$ python -q
>>> import numpy as np
>>> from numpy import linalg as LA
>>> np.set_printoptions(precision=3, suppress=True, linewidth=120, floatmode="fixed")
>>> def rd(a):
...     return np.round(a, 3) + 0
... 
>>> X = np.load("out4.npy")
>>> X
array([[ 0,  0, -5,  7],
       [ 0,  0, -1,  6],
       [ 5,  1,  0,  2],
       [-7, -6, -2,  0]])
>>> np.einsum("ij,ji->", X, X)
np.int64(-230)
>>> np.einsum("ii->", X)
np.int64(0)
>>> x = np.array([5, -8, 5, -2])
>>> h1 = np.maximum(X @ x, 0)
>>> np.flatnonzero(h1 > 1e-9)
array([2, 3])
>>> np.maximum(X @ x, 0) - np.maximum(-X @ x, 0)
array([-39, -17,  13,   3])
>>> X * (h1 > 1e-9)[:, None]
array([[ 0,  0,  0,  0],
       [ 0,  0,  0,  0],
       [ 5,  1,  0,  2],
       [-7, -6, -2,  0]])
>>> X.T @ h1
array([44, -5, -6, 26])
>>> Uu, sv = LA.svd(X)
Traceback (most recent call last):
  File "<python-input-14>", line 1, in <module>
    Uu, sv = LA.svd(X)
    ^^^^^^
ValueError: too many values to unpack (expected 2)
>>> Uu, sv, vt = LA.svd(X, full_matrices=False)
>>> rd(Uu.T @ Uu)
array([[1.000, 0.000, 0.000, 0.000],
       [0.000, 1.000, 0.000, 0.000],
       [0.000, 0.000, 1.000, 0.000],
       [0.000, 0.000, 0.000, 1.000]])
>>> (sv > 1e-8).sum()
np.int64(4)
>>> rd(sv)
array([10.498, 10.498,  2.191,  2.191])
>>> rd(sv / sv[0])
array([1.000, 1.000, 0.209, 0.209])
>>> np.allclose(Uu * sv @ vt, X)
True
>>> rng = np.random.default_rng(674)
>>> t = rng.uniform(0, 2 * np.pi, 16)
>>> q, _ = LA.qr(np.array([[-0.5, -0.4], [0.1, -1.1], [-1.6, -1.1], [0.8, -0.6]]))
>>> W0 = 20 * np.c_[np.cos(t), np.sin(t)] @ q.T
>>> rd(W0)
array([[  0.886, -12.750,   4.754, -14.630],
       [  2.989,  14.604,   7.246,  11.192],
       [  5.059,  11.922,  14.214,   5.498],
       [ -4.980, -12.130, -13.932,  -5.826],
       [  0.789, -12.871,   4.463, -14.622],
       [ -0.545, -14.153,   0.431, -14.115],
       [  5.743,   9.036,  16.825,   1.514],
       [  3.285,  14.456,   8.205,  10.626],
       [  4.338,  13.395,  11.705,   8.047],
       [ -5.847,  -8.178, -17.283,  -0.468],
       [ -0.638,  13.051,  -4.012,  14.601],
       [ -5.840,  -8.238, -17.255,  -0.540],
       [ -4.732, -12.698, -13.060,  -6.767],
       [ -0.821,  12.832,  -4.559,  14.625],
       [  3.919,  -6.769,  13.455, -12.561],
       [  2.679,  -9.808,   9.989, -14.031]])
>>> x = np.array([0, 1, 2, 2])
>>> (W0 @ x).argmax()
np.int64(8)
>>> LA.norm(W0 @ x) <= LA.norm(W0, 2) * LA.norm(x) + 1e-9
np.True_
>>> Uu, sv, vt = LA.svd(W0)
>>> print(rd(sv))
[64.871 46.816  0.000  0.000]
>>> np.argmax(sv[:-1] / (sv[1:] + 1e-6)) + 1
np.int64(2)
>>> B = Uu[:, :2] @ np.diag(sv[:2]) @ vt[:2]
>>> rd(LA.norm(W0 - B) / LA.norm(W0))
np.float64(0.0)
>>> rd(B)
array([[  0.886, -12.750,   4.754, -14.630],
       [  2.989,  14.604,   7.246,  11.192],
       [  5.059,  11.922,  14.214,   5.498],
       [ -4.980, -12.130, -13.932,  -5.826],
       [  0.789, -12.871,   4.463, -14.622],
       [ -0.545, -14.153,   0.431, -14.115],
       [  5.743,   9.036,  16.825,   1.514],
       [  3.285,  14.456,   8.205,  10.626],
       [  4.338,  13.395,  11.705,   8.047],
       [ -5.847,  -8.178, -17.283,  -0.468],
       [ -0.638,  13.051,  -4.012,  14.601],
       [ -5.840,  -8.238, -17.255,  -0.540],
       [ -4.732, -12.698, -13.060,  -6.767],
       [ -0.821,  12.832,  -4.559,  14.625],
       [  3.919,  -6.769,  13.455, -12.561],
       [  2.679,  -9.808,   9.989, -14.031]])
>>> LA.matrix_rank(B)
np.int64(2)
>>> K = np.load("arr.npy")
>>> K
array([[-2, -2, -2, -2, -2, -2],
       [-4, -3, -4, -3, -4, -3],
       [ 5, -1,  5, -1,  5, -1],
       [-2, -2, -2, -2, -2, -2],
       [-4, -3, -4, -3, -4, -3],
       [ 5, -1,  5, -1,  5, -1]])
>>> # column 2 repeats column 0
>>> Uu, sv, vt = LA.svd(K)
>>> np.argmax(sv[:-1] / (sv[1:] + 1e-6)) + 1
np.int64(2)
>>> B = Uu[:, :2] @ np.diag(sv[:2]) @ vt[:2]
>>> print(LA.matrix_rank(B))
2
>>> arr = np.eye(5, dtype=int)[rng.permutation(5)] * np.array([-2, 4, 1, -2, 4])
>>> arr
array([[ 0,  0,  0,  0,  4],
       [ 0,  0,  1,  0,  0],
       [ 0,  0,  0, -2,  0],
       [-2,  0,  0,  0,  0],
       [ 0,  4,  0,  0,  0]])
>>> B = np.array([[2, 3, 3], [3, 0, 0], [2, 3, 0], [3, 3, 3], [2, 0, 2], [2, 0, 2]])
>>> LA.matrix_rank(K @ B)
np.int64(2)
>>> np.einsum("ik,kj->ij", K, B)
array([[-28, -18, -20],
       [-48, -33, -35],
       [ 22,  27,  20],
       [-28, -18, -20],
       [-48, -33, -35],
       [ 22,  27,  20]])
>>> K @ B
array([[-28, -18, -20],
       [-48, -33, -35],
       [ 22,  27,  20],
       [-28, -18, -20],
       [-48, -33, -35],
       [ 22,  27,  20]])
>>> B.T @ K.T
array([[-28, -48,  22, -28, -48,  22],
       [-18, -33,  27, -18, -33,  27],
       [-20, -35,  20, -20, -35,  20]])
>>> E = np.load("case11.npy")
>>> rd(E)
array([[-0.127, -0.803,  0.582],
       [ 0.762, -0.455, -0.461],
       [ 0.635,  0.385,  0.670]])
>>> # orthonormal columns
>>> u = np.array([-6, -3, -8])
>>> B = E + np.outer(u, np.eye(3)[2])
>>> LA.matrix_rank(LA.inv(B) - LA.inv(E), tol=1e-8)
np.int64(1)
>>> rd(LA.det(B) / LA.det(E)), rd(1 + LA.solve(E, u)[2])
(np.float64(-6.467), np.float64(-6.467))
>>> print(rd(B))
[[-0.127 -0.803 -5.418]
 [ 0.762 -0.455 -3.461]
 [ 0.635  0.385 -7.330]]
>>> q, Rm = LA.qr(E)
>>> rd(abs(Rm[0, 0])), rd(LA.norm(E[:, 0]))
(np.float64(1.0), np.float64(1.0))
>>> rd(q @ Rm)
array([[-0.127, -0.803,  0.582],
       [ 0.762, -0.455, -0.461],
       [ 0.635,  0.385,  0.670]])
>>> rd(q.T @ q)
array([[1.000, 0.000, 0.000],
       [0.000, 1.000, 0.000],
       [0.000, 0.000, 1.000]])
>>> rd(np.trace(q @ q.T))
np.float64(3.0)
>>> q.shape, Rm.shape
((3, 3), (3, 3))
>>> rd(np.abs(np.diag(Rm)))
array([1.000, 1.000, 1.000])
>>> J = rng.normal(size=(10, 4)) + 20 * np.array([0, 2, 0, 1])
>>> rd(J)
array([[ 0.254, 39.440, -1.219, 22.240],
       [-0.499, 39.894,  0.537, 20.561],
       [-0.414, 39.925, -1.535, 18.856],
       [-0.335, 39.982, -0.106, 19.932],
       [ 2.788, 40.555, -0.174, 19.661],
       [-0.116, 40.128,  0.880, 19.636],
       [ 0.850, 39.467, -1.749, 18.664],
       [ 0.156, 39.149, -1.902, 20.269],
       [-0.393, 39.972, -0.849, 18.525],
       [-0.403, 40.169,  0.794, 18.775]])
>>> u, r1 = J[3], J[4]
>>> rd(u @ r1)
np.float64(2012.425)
>>> pr = (u @ r1) / (u @ u) * u
>>> rd((r1 - pr) @ u)
np.float64(0.0)
>>> rd(pr)
array([-0.338, 40.312, -0.107, 20.097])
>>> labels = J[:, 0] > np.median(J[:, 0])
>>> u = J[labels].mean(axis=0) - J[~labels].mean(axis=0)
>>> ((J - J.mean(axis=0)) @ u > 0).astype(int)
array([1, 0, 0, 0, 1, 0, 1, 1, 0, 0])
>>> np.argsort(-np.abs(u).round(6), kind="stable")
array([0, 3, 2, 1])
>>> (((J - J.mean(axis=0)) @ u > 0) == labels).mean()
np.float64(0.9)
>>> Uu, sv, vt = LA.svd(J)
>>> print(np.argmax(sv[:-1] / (sv[1:] + 1e-6)) + 1)
1
>>> rd(sv)
array([140.662,   3.496,   3.157,   2.813])
>>> B = Uu[:, :1] @ np.diag(sv[:1]) @ vt[:1]
>>> rd(LA.norm(J - B, 2)), rd(sv[1])
(np.float64(3.496), np.float64(3.496))
>>> LA.matrix_rank(J, rtol=0.05)
np.int64(1)
>>> LA.matrix_rank(B)
np.int64(1)
>>> rd(LA.norm(J - B) / LA.norm(J))
np.float64(0.039)
